>>> import numpy as np
>>> from numpy import linalg as LA
>>> np.set_printoptions(precision=2, suppress=True, linewidth=160, sign=" ")
>>> def tidy(a):
...     return np.round(a, 2) + 0
... 
>>> cent = 20 * np.array([[-0.7, -0.9, 0.9], [-1.1, 0.5, 0.9]])
>>> rng = np.random.default_rng(633854)
>>> idx = rng.integers(0, 2, 11)
>>> feats = cent[idx] + rng.normal(size=(11, 3))
>>> print(tidy(feats))
[[-22.98   7.15  18.34]
 [-12.92 -17.39  17.49]
 [-23.25   9.97  17.09]
 [-13.13 -19.5   18.8 ]
 [-13.29 -17.5   18.51]
 [-13.92 -17.31  20.23]
 [-21.72   9.15  17.86]
 [-21.19  10.64  17.69]
 [-13.66 -18.4   18.46]
 [-23.26   8.19  18.82]
 [-22.46   9.72  19.81]]
>>> M2 = feats / LA.norm(feats, axis=1, keepdims=True)
>>> G = M2 @ M2.T
>>> tidy(G[4])
array([ 0.6 ,  1.  ,  0.51,  1.  ,  1.  ,  1.  ,  0.54,  0.5 ,  1.  ,  0.58,  0.55])
>>> hat = feats @ LA.solve(feats.T @ feats, feats.T)
>>> np.allclose(hat @ hat, hat)
True
>>> tidy(np.trace(hat))
np.float64(3.0)
>>> tidy(LA.eigvalsh(hat))
array([ 0.,  0.,  0.,  0.,  0.,  0.,  0.,  0.,  1.,  1.,  1.])
>>> tidy(np.diag(hat))
array([ 0.26,  0.21,  0.43,  0.22,  0.19,  0.35,  0.17,  0.28,  0.24,  0.19,  0.45])
>>> Xs = feats - feats.mean(axis=0)
>>> U, s, VT = LA.svd(Xs, full_matrices=False)
>>> tidy(np.abs(VT[-1]))
array([ 0.78,  0.27,  0.56])
>>> print(tidy(s ** 2 / (s ** 2).sum()))
[ 0.99  0.    0.  ]
>>> print((np.sign(U[:, 0]) == np.sign(U[0, 0])).astype(int))
[ 1  0  1  0  0  0  1  1  0  1  1]
>>> tidy(Xs.mean(axis=0))
array([ 0.,  0.,  0.])
>>> dist = LA.norm(feats[:, None] - feats[None], axis=-1)
>>> print(np.flatnonzero(dist[1] < dist.mean() / 2))
[ 1  3  4  5  8]
>>> print(dist[1].round(6).argsort(kind="stable")[:4])
[ 1  4  8  3]
>>> tidy(LA.norm(feats, axis=1))
array([ 30.26,  27.84,  30.53,  30.11,  28.74,  30.04,  29.57,  29.58,  29.42,  31.02,  31.49])
>>> np.unravel_index(dist.round(6).argmax(), dist.shape)
(np.int64(3), np.int64(7))
>>> print(dist.mean(axis=1).argmax())
3
>>> print(LA.matrix_rank(dist ** 2))
5
>>> tidy(LA.norm(feats - feats.mean(axis=0), axis=1))
array([ 11.35,  15.22,  14.13,  17.11,  15.16,  14.89,  12.82,  14.16,  15.9 ,  12.41,  13.64])
>>> U, s, VT = LA.svd(feats, full_matrices=False)
>>> tidy(np.sqrt((s ** 2).sum())), tidy(LA.norm(feats))
(np.float64(99.13), np.float64(99.13))
>>> tidy(U.T @ U)
array([[ 1.,  0.,  0.],
       [ 0.,  1.,  0.],
       [ 0.,  0.,  1.]])
>>> U.shape, s.shape, VT.shape
((11, 3), (3,), (3, 3))
>>> tidy(U.T @ feats @ VT.T)
array([[ 87.19,   0.  ,   0.  ],
       [  0.  ,  47.11,   0.  ],
       [  0.  ,   0.  ,   2.32]])
>>> np.abs(U[:, 0]).round(6).argmax()
np.int64(10)
>>> data = np.loadtxt("run2.csv", delimiter=",")
>>> data
array([[ -2., -15.,  -7.],
       [-15.,   4.,   2.],
       [ -7.,   2.,  10.]])
>>> # symmetric
>>> Xs = feats - feats.mean(axis=0)
>>> V = LA.svd(Xs)[2][:2]
>>> M2 = Xs - Xs @ V.T @ V
>>> LA.norm(M2, axis=1).round(6).argmax()
np.int64(7)
>>> tidy(np.diag(V.T @ V))
array([ 0.39,  0.93,  0.69])
>>> print(tidy(M2.std(axis=0)))
[ 0.54  0.19  0.39]
>>> tidy((Xs @ V.T).std(axis=0))
array([ 14.29,   0.95])
>>> U, s, VT = LA.svd(feats)
>>> np.argmax(s[:-1] / (s[1:] + 1e-6)) + 1
np.int64(2)
>>> M2 = U[:, :2] @ np.diag(s[:2]) @ VT[:2]
>>> tidy(np.abs(feats - M2).max())
np.float64(0.86)
>>> np.all(LA.eigvalsh(data) > 0)
np.False_
>>> theta = np.deg2rad(36)
>>> M = np.eye(4)
>>> M[np.ix_([1, 2], [1, 2])] = [[np.cos(theta), -np.sin(theta)], [np.sin(theta), np.cos(theta)]]
>>> tidy(M)
array([[ 1.  ,  0.  ,  0.  ,  0.  ],
       [ 0.  ,  0.81, -0.59,  0.  ],
       [ 0.  ,  0.59,  0.81,  0.  ],
       [ 0.  ,  0.  ,  0.  ,  1.  ]])
>>> tidy(LA.norm(M, axis=0))
array([ 1.,  1.,  1.,  1.])
>>> tidy(M.T @ M)
array([[ 1.,  0.,  0.,  0.],
       [ 0.,  1.,  0.,  0.],
       [ 0.,  0.,  1.,  0.],
       [ 0.,  0.,  0.,  1.]])
>>> tidy(LA.svd(M, compute_uv=False))
array([ 1.,  1.,  1.,  1.])
>>> tidy(M @ M.T)
array([[ 1.,  0.,  0.,  0.],
       [ 0.,  1.,  0.,  0.],
       [ 0.,  0.,  1.,  0.],
       [ 0.,  0.,  0.,  1.]])
>>> tidy(LA.pinv(M))
array([[ 1.  ,  0.  ,  0.  ,  0.  ],
       [ 0.  ,  0.81,  0.59,  0.  ],
       [ 0.  , -0.59,  0.81,  0.  ],
       [ 0.  ,  0.  ,  0.  ,  1.  ]])
>>> M[:, 1] @ M[:, 3]
np.float64(0.0)
>>> (M != 0).astype(int)
array([[ 1,  0,  0,  0],
       [ 0,  1,  1,  0],
       [ 0,  1,  1,  0],
       [ 0,  0,  0,  1]])
>>> print(tidy(np.sort(LA.eigvals(M).real)))
[ 0.81  0.81  1.    1.  ]
>>> print(np.flatnonzero(LA.matrix_power((M != 0) + (M.T != 0) + np.eye(4), 4)[1]))
[ 1  2]
>>> mat = np.load("case13.npy")
>>> mat
array([[-1.7, -0.2, -0.2],
       [-0.8,  0.2, -0.8],
       [ 0. , -3.5, -2.5],
       [-0.8, -0.3, -0.1],
       [-2.1, -1.5, -1.7],
       [ 0.9, -1.4,  0.4],
       [ 0.7,  1.1,  0.9],
       [ 0.3, -0.2,  1.3],
       [ 0.4, -1.9,  1.1],
       [ 0.9, -0.8, -0.4],
       [-0.9, -2.2,  0.4],
       [ 1.1, -0.3, -0.2],
       [ 0.1,  1.1, -2.4],
       [-0.3, -2.3,  0.3]])
>>> t3 = np.stack([mat, -2 * mat, mat[::-1]])
>>> LA.matrix_rank(t3.reshape(3, -1))
np.int64(2)
>>> tidy(LA.norm(t3, axis=(1, 2)))
array([  8.16,  16.31,   8.16])
>>> tidy(t3.sum(axis=0))
array([[ 1.4, -2.1,  0.5],
       [ 0.9,  0.9, -1.6],
       [ 1.1,  3.2,  2.3],
       [-0.1, -1.9,  0.5],
       [ 3. ,  0.7,  1.3],
       [-0.5, -0.5,  0.7],
       [-0.4, -1.3,  0.4],
       [ 0.4,  1.3, -0.4],
       [ 0.5,  0.5, -0.7],
       [-3. , -0.7, -1.3],
       [ 0.1,  1.9, -0.5],
       [-1.1, -3.2, -2.3],
       [-0.9, -0.9,  1.6],
       [-1.4,  2.1, -0.5]])
>>> t3.shape
(3, 14, 3)
>>> U, s, VT = LA.svd(mat, full_matrices=False)
>>> print(np.allclose(U * s @ VT, mat))
True
>>> tidy(np.abs(VT[0]))
array([ 0.23,  0.9 ,  0.36])
>>> print(tidy(s / s[0]))
[ 1.    0.73  0.53]
>>> (s > 1e-8).sum()
np.int64(3)
>>> print(tidy(U.T @ U))
[[ 1.  0.  0.]
 [ 0.  1.  0.]
 [ 0.  0.  1.]]
>>> tidy(VT @ VT.T)
array([[ 1.,  0.,  0.],
       [ 0.,  1.,  0.],
       [ 0.,  0.,  1.]])
>>> print(tidy(np.sqrt((s ** 2).sum())), tidy(LA.norm(mat)))
8.16 8.16
>>> tidy(s)
array([ 6.06,  4.42,  3.2 ])
>>> np.abs(U[:, 0]).round(6).argmax()
np.int64(2)
>>> vec = np.array([5, 4, 5])
>>> target = mat @ vec
>>> print(tidy(LA.solve(mat.T @ mat, mat.T @ target)))
[ 5.  4.  5.]
>>> tidy(target)
array([-10.3,  -7.2, -26.5,  -5.7, -25. ,   0.9,  12.4,   7.2,  -0.1,  -0.7, -11.3,   3.3,  -7.1,  -9.2])
>>> tidy(LA.lstsq(mat, target)[0])
array([ 5.,  4.,  5.])
>>> target = target + 0.3 * rng.normal(size=14)
>>> tidy(target)
array([-10.64,  -6.92, -27.06,  -6.09, -25.4 ,   1.14,  11.79,   7.38,  -0.18,  -1.26, -11.71,   3.15,  -7.31,  -8.72])
>>> beta, *_ = LA.lstsq(mat, target)
>>> beta.round()
array([ 5.,  4.,  5.])
>>> [round(float(LA.norm(LA.solve(mat.T @ mat + lam * np.eye(3), mat.T @ target))), 2) for lam in (0, 1, 10, 100)]
[8.22, 7.92, 6.07, 1.94]
>>> dist = LA.norm(mat[:, None] - mat[None], axis=-1)
>>> tidy(dist[13])
array([ 2.57,  2.78,  3.06,  2.1 ,  2.81,  1.5 ,  3.59,  2.4 ,  1.14,  2.04,  0.62,  2.49,  4.36,  0.  ])
>>> (dist + 1e9 * np.eye(14)).round(6).argmin(axis=1)
array([  3,   3,   4,   1,   0,   8,   7,   6,   5,  11,  13,   9,   1,  10])
>>> tidy(dist[:5, :5])
array([[ 0.  ,  1.15,  4.37,  0.91,  2.02],
       [ 1.15,  0.  ,  4.15,  0.86,  2.32],
       [ 4.37,  4.15,  0.  ,  4.08,  3.01],
       [ 0.91,  0.86,  4.08,  0.  ,  2.39],
       [ 2.02,  2.32,  3.01,  2.39,  0.  ]])
>>> np.unravel_index(dist.round(6).argmax(), dist.shape)
(np.int64(2), np.int64(6))
>>> dist.shape
(14, 14)
>>> X = np.loadtxt("a.csv", delimiter=",")
>>> tidy(X)
array([[ 0.02, -0.09,  0.06, -0.06, -0.02, -0.06],
       [-0.09,  0.46, -0.28,  0.28,  0.09,  0.28],
       [ 0.06, -0.28,  0.17, -0.17, -0.06, -0.17],
       [-0.06,  0.28, -0.17,  0.17,  0.06,  0.17],
       [-0.02,  0.09, -0.06,  0.06,  0.02,  0.06],
       [-0.06,  0.28, -0.17,  0.17,  0.06,  0.17]])
>>> ev, V = LA.eigh(X)
>>> tidy(ev.sum()), tidy(np.trace(X))
(np.float64(1.0), np.float64(1.0))
>>> np.unique(ev.round(6) + 0, return_counts=True)[1]
array([ 5,  1])
>>> tidy(ev)
array([ 0.,  0.,  0.,  0.,  0.,  1.])
>>> tidy(V @ np.diag(ev) @ V.T)
array([[ 0.02, -0.09,  0.06, -0.06, -0.02, -0.06],
       [-0.09,  0.46, -0.28,  0.28,  0.09,  0.28],
       [ 0.06, -0.28,  0.17, -0.17, -0.06, -0.17],
       [-0.06,  0.28, -0.17,  0.17,  0.06,  0.17],
       [-0.02,  0.09, -0.06,  0.06,  0.02,  0.06],
       [-0.06,  0.28, -0.17,  0.17,  0.06,  0.17]])
>>> W0 = np.load("arr.npy")
>>> W0
array([[ 0.1 , -0.31, -1.7 ],
       [-0.4 ,  1.21, -0.4 ],
       [-1.7 ,  5.08,  0.5 ],
       [-0.2 ,  0.58,  0.8 ],
       [-1.2 ,  3.65,  0.5 ],
       [-1.  ,  2.98,  0.3 ],
       [-1.  ,  2.98,  1.8 ],
       [-1.7 ,  5.08,  1.  ],
       [ 0.3 , -0.93,  0.  ],
       [-0.1 ,  0.33,  1.4 ],
       [ 1.3 , -3.92,  1.7 ],
       [-0.9 ,  2.71, -1.6 ],
       [-0.4 ,  1.18,  0.7 ],
       [ 0.9 , -2.69, -0.2 ]])
>>> M2 = np.c_[W0[:, :1] @ np.array([[5]]), np.array([4, 0, 0, 0, 2, 5, 0, 1, 3, 4, 4, 3, 1, 0])]
>>> M2
array([[ 0.5,  4. ],
       [-2. ,  0. ],
       [-8.5,  0. ],
       [-1. ,  0. ],
       [-6. ,  2. ],
       [-5. ,  5. ],
       [-5. ,  0. ],
       [-8.5,  1. ],
       [ 1.5,  3. ],
       [-0.5,  4. ],
       [ 6.5,  4. ],
       [-4.5,  3. ],
       [-2. ,  1. ],
       [ 4.5,  0. ]])
>>> tidy(LA.lstsq(W0, M2[:, 0])[0])
array([ 5.,  0.,  0.])
>>> tidy(LA.norm(M2 - W0 @ LA.lstsq(W0, M2)[0], axis=0))
array([ 0.  ,  9.61])
>>> M2 = W0 / LA.norm(W0, axis=1, keepdims=True)
>>> G = M2 @ M2.T
>>> tidy(np.degrees(np.arccos(np.clip(G[12, 6], -1, 1))))
np.float64(0.49)
>>> (G - 2 * np.eye(14)).round(6).argmax(axis=1)
array([ 11,  11,   5,   6,   5,   2,  12,   4,  13,   3,   8,   1,   6,   8])
>>> tidy(LA.norm(M2, axis=1))
array([ 1.,  1.,  1.,  1.,  1.,  1.,  1.,  1.,  1.,  1.,  1.,  1.,  1.,  1.])
>>> W1 = np.array([[-9, 4, -3, 2, -8],
...     [-5, 1, -8, -2, 3],
...     [5, 1, 6, -6, -2],
...     [-5, -3, -2, -8, -5]])
>>> beta = np.array([5, -7, -7, 0, -4])
>>> act = np.maximum(M @ W1 + beta, 0)
>>> LA.matrix_rank(act)
np.int64(2)
>>> print((act > 0).astype(int))
[[ 0  0  0  1  0]
 [ 0  0  0  1  0]
 [ 1  0  0  0  0]
 [ 0  0  0  0  0]]
>>> cent = np.array([[3, 1, -1], [2, -1, -2], [1, 3, 0], [-2, -1, -3], [0, 1, 0]])
>>> tidy(act @ cent)
array([[-4.  , -2.  , -6.  ],
       [-3.82, -1.91, -5.73],
       [18.32,  6.11, -6.11],
       [ 0.  ,  0.  ,  0.  ]])
>>> vec = np.array([2, 5, 0])
>>> target = W0 @ vec
>>> tidy(LA.pinv(W0) @ W0)
array([[ 1.,  0.,  0.],
       [ 0.,  1.,  0.],
       [ 0.,  0.,  1.]])
>>> target = target + 0.1 * rng.normal(size=14)
>>> tidy(target)
array([ -1.45,   5.47,  22.04,   2.51,  15.82,  12.92,  13.01,  21.94,  -4.04,   1.28, -16.8 ,  11.83,   5.06, -11.63])
>>> beta, *_ = LA.lstsq(W0, target)
>>> beta.round()
array([-1.,  4.,  0.])
>>> tidy(W0.T @ (target - W0 @ beta))
array([ 0.,  0.,  0.])
>>> print(tidy(LA.norm(target - W0 @ beta)))
0.38
>>> print([round(float(LA.norm(LA.solve(W0.T @ W0 + lam * np.eye(3), W0.T @ target))), 2) for lam in (0, 1, 10, 100)])
[4.11, 4.08, 3.81, 2.32]
>>> tidy(beta)
array([-1.1 ,  3.96,  0.01])
>>> m1 = np.loadtxt("m.csv", delimiter=",")
>>> tidy(m1)
array([[ 1.  ,  0.  ,  0.  ,  0.  ,  0.  ],
       [ 0.  ,  0.33,  0.33,  0.  ,  0.33],
       [ 0.  ,  0.5 ,  0.5 ,  0.  ,  0.  ],
       [ 0.  ,  0.  ,  0.  ,  1.  ,  0.  ],
       [ 0.  ,  0.  ,  0.  ,  0.33,  0.67]])
>>> # column 2 repeats column 1
>>> np.abs(np.diag(LA.qr(m1)[1])) > 1e-9
array([ True,  True, False,  True,  True])
>>> tidy(m1 @ LA.pinv(m1) @ m1)
array([[ 1.  ,  0.  ,  0.  ,  0.  ,  0.  ],
       [ 0.  ,  0.33,  0.33,  0.  ,  0.33],
       [ 0.  ,  0.5 ,  0.5 ,  0.  ,  0.  ],
       [ 0.  ,  0.  ,  0.  ,  1.  ,  0.  ],
       [ 0.  ,  0.  ,  0.  ,  0.33,  0.67]])
>>> m1 @ np.ones(5)
array([ 1.,  1.,  1.,  1.,  1.])
>>> tidy(LA.matrix_power(m1, 2))
array([[ 1.  ,  0.  ,  0.  ,  0.  ,  0.  ],
       [ 0.  ,  0.28,  0.28,  0.11,  0.33],
       [ 0.  ,  0.42,  0.42,  0.  ,  0.17],
       [ 0.  ,  0.  ,  0.  ,  1.  ,  0.  ],
       [ 0.  ,  0.  ,  0.  ,  0.56,  0.44]])
>>> print(m1.sum(axis=1))
[ 1.  1.  1.  1.  1.]
>>> pr = np.eye(5)[3]
>>> for _ in range(7):
...     pr = pr @ m1
...     print(pr.round(2))
... 
[ 0.  0.  0.  1.  0.]
[ 0.  0.  0.  1.  0.]
[ 0.  0.  0.  1.  0.]
[ 0.  0.  0.  1.  0.]
[ 0.  0.  0.  1.  0.]
[ 0.  0.  0.  1.  0.]
[ 0.  0.  0.  1.  0.]
>>> t3 = np.stack([m1, -1 * m1, m1[::-1]])
>>> LA.matrix_rank(t3.reshape(3, -1))
np.int64(2)
>>> tidy(LA.norm(t3, axis=(1, 2)))
array([ 1.84,  1.84,  1.84])
>>> tidy(np.einsum("bij,cij->bc", t3, t3))
array([[ 3.39, -3.39,  0.5 ],
       [-3.39,  3.39, -0.5 ],
       [ 0.5 , -0.5 ,  3.39]])
>>> t3.shape
(3, 5, 5)
>>> U, s, VT = LA.svd(m1, full_matrices=False)
>>> U.shape, s.shape, VT.shape
((5, 5), (5,), (5, 5))
>>> np.allclose(U * s @ VT, m1)
True
>>> tidy(np.cumsum(s ** 2) / np.sum(s ** 2))
array([ 0.35,  0.65,  0.88,  1.  ,  1.  ])
>>> tidy((M - M.T) / 2)
array([[ 0.  ,  0.  ,  0.  ,  0.  ],
       [ 0.  ,  0.  , -0.59,  0.  ],
       [ 0.  ,  0.59,  0.  ,  0.  ],
       [ 0.  ,  0.  ,  0.  ,  0.  ]])
>>> tidy((M + M.T) / 2)
array([[ 1.  ,  0.  ,  0.  ,  0.  ],
       [ 0.  ,  0.81,  0.  ,  0.  ],
       [ 0.  ,  0.  ,  0.81,  0.  ],
       [ 0.  ,  0.  ,  0.  ,  1.  ]])
>>> np.allclose(M, M.T)
False
>>> print(tidy(LA.det(M)))
1.0
